In [1]: import numpy as np

In [2]: from numpy import linalg as LA

In [3]: np.set_printoptions(precision=4, suppress=True, linewidth=120, sign=" ")

In [4]: rnd = lambda a: np.round(a, 4) + 0

In [5]: J = -2 * np.eye(7) + np.eye(7, k=1)

In [6]: print(J)
[[-2.  1.  0.  0.  0.  0.  0.]
 [ 0. -2.  1.  0.  0.  0.  0.]
 [ 0.  0. -2.  1.  0.  0.  0.]
 [ 0.  0.  0. -2.  1.  0.  0.]
 [ 0.  0.  0.  0. -2.  1.  0.]
 [ 0.  0.  0.  0.  0. -2.  1.]
 [ 0.  0.  0.  0.  0.  0. -2.]]

In [7]: # triangular

In [8]: U, sv, vt = LA.svd(J, full_matrices=False)

In [9]: print(rnd(np.sqrt((sv ** 2).sum())), rnd(LA.norm(J)))
5.831 5.831

In [10]: print((sv > 1e-8).sum())
7

In [11]: print(rnd(vt @ vt.T))
[[ 1.  0.  0.  0.  0.  0.  0.]
 [ 0.  1.  0.  0.  0.  0.  0.]
 [ 0.  0.  1.  0.  0.  0.  0.]
 [ 0.  0.  0.  1.  0.  0.  0.]
 [ 0.  0.  0.  0.  1.  0.  0.]
 [ 0.  0.  0.  0.  0.  1.  0.]
 [ 0.  0.  0.  0.  0.  0.  1.]]

In [12]: print(rnd(np.cumsum(sv ** 2) / np.sum(sv ** 2)))
[ 0.255   0.4824  0.6692  0.8093  0.9044  0.9633  1.    ]

In [13]: rng = np.random.default_rng(8529)

In [14]: Y = J + rng.integers(-2, 3, (7, 5)) @ rng.integers(-2, 3, (5, 7))

In [15]: print(Y)
[[-3. -2. -1.  2.  0.  0. -1.]
 [-2.  5. -1. -7. -4.  4.  3.]
 [ 0. -6. -2.  7.  4. -2. -2.]
 [ 2.  3.  3. -5. -3.  2.  0.]
 [ 0.  3.  0. -5. -8.  5.  0.]
 [ 0. -7. -5.  5. 10. -4. -2.]
 [ 0.  3.  2. -1. -2. -2.  0.]]

In [16]: print(rnd(LA.svd(Y - J, compute_uv=False)))
[ 23.1692   7.6462   5.2252   3.1769   1.1518   0.       0.    ]

In [17]: print(Y - J)
[[-1. -3. -1.  2.  0.  0. -1.]
 [-2.  7. -2. -7. -4.  4.  3.]
 [ 0. -6.  0.  6.  4. -2. -2.]
 [ 2.  3.  3. -3. -4.  2.  0.]
 [ 0.  3.  0. -5. -6.  4.  0.]
 [ 0. -7. -5.  5. 10. -2. -3.]
 [ 0.  3.  2. -1. -2. -2.  2.]]

In [18]: q, vecs = LA.qr(J[:, :5])[0], LA.qr(J[:, 5:])[0]

In [19]: sv = LA.svd(q.T @ vecs, compute_uv=False)

In [20]: print((sv > 0.9).sum())
0

In [21]: t3 = np.stack([J, 4 * J, J[::-1]])

In [22]: print(t3.sum(axis=0))
[[-10.   5.   0.   0.   0.   0.  -2.]
 [  0. -10.   5.   0.   0.  -2.   1.]
 [  0.   0. -10.   5.  -2.   1.   0.]
 [  0.   0.   0. -12.   6.   0.   0.]
 [  0.   0.  -2.   1. -10.   5.   0.]
 [  0.  -2.   1.   0.   0. -10.   5.]
 [ -2.   1.   0.   0.   0.   0. -10.]]

In [23]: print(t3.shape)
(3, 7, 7)

In [24]: print(np.einsum("bij,cij->bc", t3, t3))
[[  34.  136.    5.]
 [ 136.  544.   20.]
 [   5.   20.   34.]]

In [25]: print(LA.matrix_rank(t3))
[ 7  7  7]

In [26]: print((t3 @ J.T).shape)
(3, 7, 7)

In [27]: print(rnd(LA.norm(t3, axis=(1, 2))))
[  5.831   23.3238   5.831 ]

In [28]: M = np.load("arr.npy")

In [29]: print(M)
[[ 4  4  3  4  1  4  4  4  2]
 [ 2  4  4  3  4  1  4  4  4]
 [ 4  2  4  4  3  4  1  4  4]
 [ 4  4  2  4  4  3  4  1  4]
 [ 4  4  4  2  4  4  3  4  1]
 [ 1  4  4  4  2  4  4  3  4]
 [ 4  1  4  4  4  2  4  4  3]
 [ 3  4  1  4  4  4  2  4  4]
 [ 4  3  4  1  4  4  4  2  4]]

In [30]: lab = rng.permutation(9)

In [31]: Y = M[:, lab] * rng.choice([-1, 1], 9)

In [32]: print(Y)
[[-1 -2 -4 -4  4 -4  4 -3  4]
 [-4 -4 -4 -3  2 -4  4 -4  1]
 [-3 -4 -2 -4  4 -1  4 -4  4]
 [-4 -4 -4 -4  4 -4  1 -2  3]
 [-4 -1 -4 -2  4 -3  4 -4  4]
 [-2 -4 -4 -4  1 -4  3 -4  4]
 [-4 -3 -1 -4  4 -4  4 -4  2]
 [-4 -4 -4 -4  3 -2  4 -1  4]
 [-4 -4 -3 -1  4 -4  2 -4  4]]

In [33]: U, _, vt = LA.svd(M.T @ Y)

In [34]: print(lab)
[ 4  8  1  3  0  6  7  2  5]

In [35]: print(rnd(U @ vt))
[[ 0.  0.  0.  0.  1.  0.  0.  0.  0.]
 [ 0.  0. -1.  0.  0.  0.  0.  0.  0.]
 [ 0.  0.  0.  0.  0.  0.  0. -1.  0.]
 [ 0.  0.  0. -1.  0.  0.  0.  0.  0.]
 [-1.  0.  0.  0.  0.  0.  0.  0.  0.]
 [ 0.  0.  0.  0.  0.  0.  0.  0.  1.]
 [ 0.  0.  0.  0.  0. -1.  0.  0.  0.]
 [ 0.  0.  0.  0.  0.  0.  1.  0.  0.]
 [ 0. -1.  0.  0.  0.  0.  0.  0.  0.]]

In [36]: X = np.loadtxt("data.csv", delimiter=",")

In [37]: print(X)
[[-1.8    -9.058  -0.6   ]
 [-0.4    -1.6601 -0.2   ]
 [ 0.8     3.8637 -1.7   ]
 [-1.     -5.1527  0.4   ]
 [-0.7    -3.69    0.6   ]
 [-0.5    -2.5196 -2.2   ]
 [ 0.4     1.6254 -0.2   ]
 [-0.3    -1.4411  1.    ]
 [ 3.1    15.5994  0.7   ]
 [ 1.5     7.7433  0.7   ]
 [-0.1    -0.406   1.3   ]
 [-0.9    -4.5059 -0.4   ]
 [-0.7    -3.1251 -0.1   ]
 [ 1.5     7.8541  1.8   ]
 [-0.2    -1.0699 -0.2   ]
 [ 0.1     0.8505  1.3   ]
 [-1.5    -7.4342 -0.8   ]
 [-0.8    -4.4991 -0.8   ]
 [ 0.4     1.799   0.5   ]
 [-0.5    -2.5793  0.6   ]
 [ 1.2     6.5201  0.2   ]
 [ 1.      5.82   -0.2   ]
 [ 1.4     7.4356 -2.1   ]
 [ 2.5    12.752   0.1   ]
 [-0.1    -0.656  -0.8   ]
 [ 0.8     4.3225 -0.1   ]
 [-0.5    -2.2033 -1.5   ]
 [-0.3    -1.2997  0.    ]
 [-0.8    -3.929   0.3   ]
 [ 0.2     0.4736  0.9   ]
 [-0.9    -4.5637 -0.9   ]
 [ 2.7    13.6365 -1.2   ]
 [-1.     -5.2757 -2.5   ]
 [-0.2    -1.0763 -0.7   ]]

In [38]: P = X @ LA.solve(X.T @ X, X.T)

In [39]: print(rnd(np.trace(P)))
3.0

In [40]: print(rnd(LA.eigvalsh(P)))
[ 0.  0.  0.  0.  0.  0.  0.  0.  0.  0.  0.  0.  0.  0.  0.  0.  0.  0.  0.  0.  0.  0.  0.  0.  0.  0.  0.  0.  0.
  0.  0.  1.  1.  1.]

In [41]: A = np.array([[2, -2, -3, -3, 1],
    ...:     [-2, 3, -3, -1, 0],
    ...:     [0, -1, -2, 1, 2],
    ...:     [3, -1, -1, 1, 2],
    ...:     [-2, -2, 2, 1, 2],
    ...:     [-2, -2, 3, 3, -1],
    ...:     [-1, 2, 3, 2, 3],
    ...:     [2, 0, -2, -2, -3],
    ...:     [-1, 2, -3, -1, 0]])

In [42]: A[-1] = A[0] + 4 * A[1]

In [43]: print(A)
[[  2  -2  -3  -3   1]
 [ -2   3  -3  -1   0]
 [  0  -1  -2   1   2]
 [  3  -1  -1   1   2]
 [ -2  -2   2   1   2]
 [ -2  -2   3   3  -1]
 [ -1   2   3   2   3]
 [  2   0  -2  -2  -3]
 [ -6  10 -15  -7   1]]

In [44]: u = np.array([1, 3])

In [45]: print(np.polyval(u, X[4]))
[ 2.3  -0.69  3.6 ]

In [46]: print(rnd(np.correlate(X[4], X[19], "full")))
[-0.42   -0.4085 10.2276  0.2974 -0.3   ]

In [47]: u, v = A[6], A[7]

In [48]: print(u @ v)
-21

In [49]: pr = (u @ v) / (u @ u) * u

In [50]: print(LA.matrix_rank(np.outer(u, v)))
1

In [51]: print(rnd((v - pr) @ u))
0.0

In [52]: Y = np.c_[A[:, :2] @ np.array([[0, 0], [4, -4]]), np.array([3, -2, 0, 2, -2, 3, -3, 3, 1])]

In [53]: print(Y)
[[ -8   8   3]
 [ 12 -12  -2]
 [ -4   4   0]
 [ -4   4   2]
 [ -8   8  -2]
 [ -8   8   3]
 [  8  -8  -3]
 [  0   0   3]
 [ 40 -40   1]]

In [54]: print(LA.matrix_rank(np.c_[A, Y]))
6

In [55]: vec = np.array([-3, -1, -1, 3, 1])

In [56]: rhs = A @ vec

In [57]: print(rnd(LA.pinv(A) @ A))
[[ 1.  0.  0.  0.  0.]
 [ 0.  1.  0.  0.  0.]
 [ 0.  0.  1.  0.  0.]
 [ 0.  0.  0.  1.  0.]
 [ 0.  0.  0.  0.  1.]]

In [58]: rhs = rhs + 0.3 * rng.normal(size=9)

In [59]: print(rnd(rhs))
[ -9.1028   3.0269   7.9336  -1.4025  11.0827  12.7639   6.7091 -13.0524   3.0656]

In [60]: b, *_ = LA.lstsq(A, rhs)

In [61]: print(rnd(b))
[-2.9374 -0.9949 -1.0546  3.0662  1.0141]

In [62]: print(b.round())
[-3. -1. -1.  3.  1.]

In [63]: print(rnd(A.T @ (rhs - A @ b)))
[ 0.  0.  0.  0.  0.]

In [64]: print([round(float(LA.norm(LA.solve(A.T @ A + lam * np.eye(5), A.T @ rhs))), 2) for lam in (0, 1, 10, 100)])
[4.6, 4.32, 3.12, 1.17]

In [65]: E = np.load("test8.npy")

In [66]: print(E)
[[ 4.  1.  0.  0.  0.  0.  0.  0.]
 [ 0.  4.  1.  0.  0.  0.  0.  0.]
 [ 0.  0.  4.  1.  0.  0.  0.  0.]
 [ 0.  0.  0.  4.  1.  0.  0.  0.]
 [ 0.  0.  0.  0.  4.  1.  0.  0.]
 [ 0.  0.  0.  0.  0.  4.  1.  0.]
 [ 0.  0.  0.  0.  0.  0.  4.  1.]
 [ 0.  0.  0.  0.  0.  0.  0.  4.]]

In [67]: print(rnd(LA.det(E)))
65536.0

In [68]: print(np.trace(E))
32.0

In [69]: print(E @ E)
[[ 16.   8.   1.   0.   0.   0.   0.   0.]
 [  0.  16.   8.   1.   0.   0.   0.   0.]
 [  0.   0.  16.   8.   1.   0.   0.   0.]
 [  0.   0.   0.  16.   8.   1.   0.   0.]
 [  0.   0.   0.   0.  16.   8.   1.   0.]
 [  0.   0.   0.   0.   0.  16.   8.   1.]
 [  0.   0.   0.   0.   0.   0.  16.   8.]
 [  0.   0.   0.   0.   0.   0.   0.  16.]]

In [70]: W0 = np.array([[-12, -2, -1, 3, 1, 3, -1],
    ...:     [3, -33, 1, 1, -1, -2, -1],
    ...:     [-1, -1, 0, 2, -3, 0, 2],
    ...:     [3, -3, 3, 28, -3, -3, 2],
    ...:     [-1, 0, 1, 0, 31, 0, 0],
    ...:     [-3, -2, 1, 2, -1, -7, 0],
    ...:     [1, -1, 0, 3, -2, -1, -27]])

In [71]: print(W0)
[[-12  -2  -1   3   1   3  -1]
 [  3 -33   1   1  -1  -2  -1]
 [ -1  -1   0   2  -3   0   2]
 [  3  -3   3  28  -3  -3   2]
 [ -1   0   1   0  31   0   0]
 [ -3  -2   1   2  -1  -7   0]
 [  1  -1   0   3  -2  -1 -27]]

In [72]: U, sv, vt = LA.svd(W0)

In [73]: print(np.argmax(sv[:-1] / (sv[1:] + 1e-6)) + 1)
6

In [74]: print(rnd(sv))
[ 35.031   31.288   27.3975  26.9393  12.9528   7.264    0.0382]

In [75]: Y = U[:, :6] @ np.diag(sv[:6]) @ vt[:6]

In [76]: print(rnd(np.abs(W0 - Y).max()))
0.037

In [77]: print(LA.matrix_rank(Y))
6

In [78]: print(rnd(LA.norm(W0 - Y, 2)), rnd(sv[6]))
0.0382 0.0382

In [79]: print(rnd(LA.norm(W0 - Y) / LA.norm(W0)))
0.0006

In [80]: print(LA.matrix_rank(W0, rtol=0.05))
6

In [81]: feats = np.load("sample0.npy")

In [82]: print(feats)
[[ 1  0  0  0  0]
 [ 0  0  1  0  0]
 [ 0  0  0  0  1]
 [ 0  0  0  1  0]
 [ 0  1  0  0  0]]

In [83]: # columns are unit length and at right angles

In [84]: P = A @ LA.solve(A.T @ A, A.T)

In [85]: print(LA.matrix_rank(np.eye(9) - P))
4

In [86]: print(rnd(np.diag(P)))
[ 0.6721  0.0972  0.5122  0.6313  0.5409  0.5825  0.6609  0.3779  0.9252]

In [87]: print(rnd(P @ A[:, 1]))
[-2.  3. -1. -1. -2. -2.  2.  0. 10.]

In [88]: print(rnd(np.trace(P)))
5.0

In [89]: lab = rng.permutation(5)

In [90]: Y = feats[:, lab] * rng.choice([-1, 1], 5)

In [91]: print(Y)
[[ 0  0  1  0  0]
 [ 0  0  0 -1  0]
 [ 0  0  0  0  1]
 [ 1  0  0  0  0]
 [ 0  1  0  0  0]]

In [92]: U, _, vt = LA.svd(feats.T @ Y)

In [93]: print(rnd(LA.lstsq(feats, Y)[0]))
[[ 0.  0.  1.  0.  0.]
 [ 0.  1.  0.  0.  0.]
 [ 0.  0.  0. -1.  0.]
 [ 1.  0.  0.  0.  0.]
 [ 0.  0.  0.  0.  1.]]

In [94]: print(lab)
[ 3  1  0  2  4]

In [95]: data = np.load("case2.npy")

In [96]: print(data)
[[ 1.      0.9     0.81    0.729   0.6561  0.5905]
 [ 0.9     1.      0.9     0.81    0.729   0.6561]
 [ 0.81    0.9     1.      0.9     0.81    0.729 ]
 [ 0.729   0.81    0.9     1.      0.9     0.81  ]
 [ 0.6561  0.729   0.81    0.9     1.      0.9   ]
 [ 0.5905  0.6561  0.729   0.81    0.9     1.    ]]

In [97]: lab = rng.permutation(8)

In [98]: print(lab)
[ 2  7  3  0  1  4  6  5]

In [99]: Y = E[lab][:, lab]

In [100]: print(np.allclose(Y, E))
False

In [101]: print(rnd(np.sort(np.abs(LA.eigvals(Y)))))
[ 4.  4.  4.  4.  4.  4.  4.  4.]

In [102]: L = LA.cholesky(data)

In [103]: print(rnd(L @ L.T))
[[ 1.      0.9     0.81    0.729   0.6561  0.5905]
 [ 0.9     1.      0.9     0.81    0.729   0.6561]
 [ 0.81    0.9     1.      0.9     0.81    0.729 ]
 [ 0.729   0.81    0.9     1.      0.9     0.81  ]
 [ 0.6561  0.729   0.81    0.9     1.      0.9   ]
 [ 0.5905  0.6561  0.729   0.81    0.9     1.    ]]

In [104]: print(rnd(np.diag(L) ** 2))
[ 1.    0.19  0.19  0.19  0.19  0.19]

In [105]: print(data / np.sqrt(np.outer(np.diag(data), np.diag(data))))
[[ 1.      0.9     0.81    0.729   0.6561  0.5905]
 [ 0.9     1.      0.9     0.81    0.729   0.6561]
 [ 0.81    0.9     1.      0.9     0.81    0.729 ]
 [ 0.729   0.81    0.9     1.      0.9     0.81  ]
 [ 0.6561  0.729   0.81    0.9     1.      0.9   ]
 [ 0.5905  0.6561  0.729   0.81    0.9     1.    ]]

In [106]: vec = np.ones(6)

In [107]: for _ in range(7):
     ...:     vec = data @ vec
     ...:     vec /= LA.norm(vec)
     ...:     print(round(vec @ data @ vec, 4))
     ...: 
4.951
4.9511
4.9511
4.9511
4.9511
4.9511
4.9511

In [108]: print(rnd(LA.eigvalsh(data)[-1]))
4.9511

In [109]: t3 = np.stack([data, 3 * data, data[::-1]])

In [110]: print((t3 @ data.T).shape)
(3, 6, 6)

In [111]: print(rnd(np.einsum("bij,cij->bc", t3, t3)))
[[  24.9567   74.8701   24.1578]
 [  74.8701  224.6103   72.4735]
 [  24.1578   72.4735   24.9567]]

In [112]: print(LA.matrix_rank(t3))
[ 6  6  6]

In [113]: print(rnd(LA.norm(t3, axis=(1, 2))))
[  4.9957  14.987    4.9957]

In [114]: print(t3.shape)
(3, 6, 6)
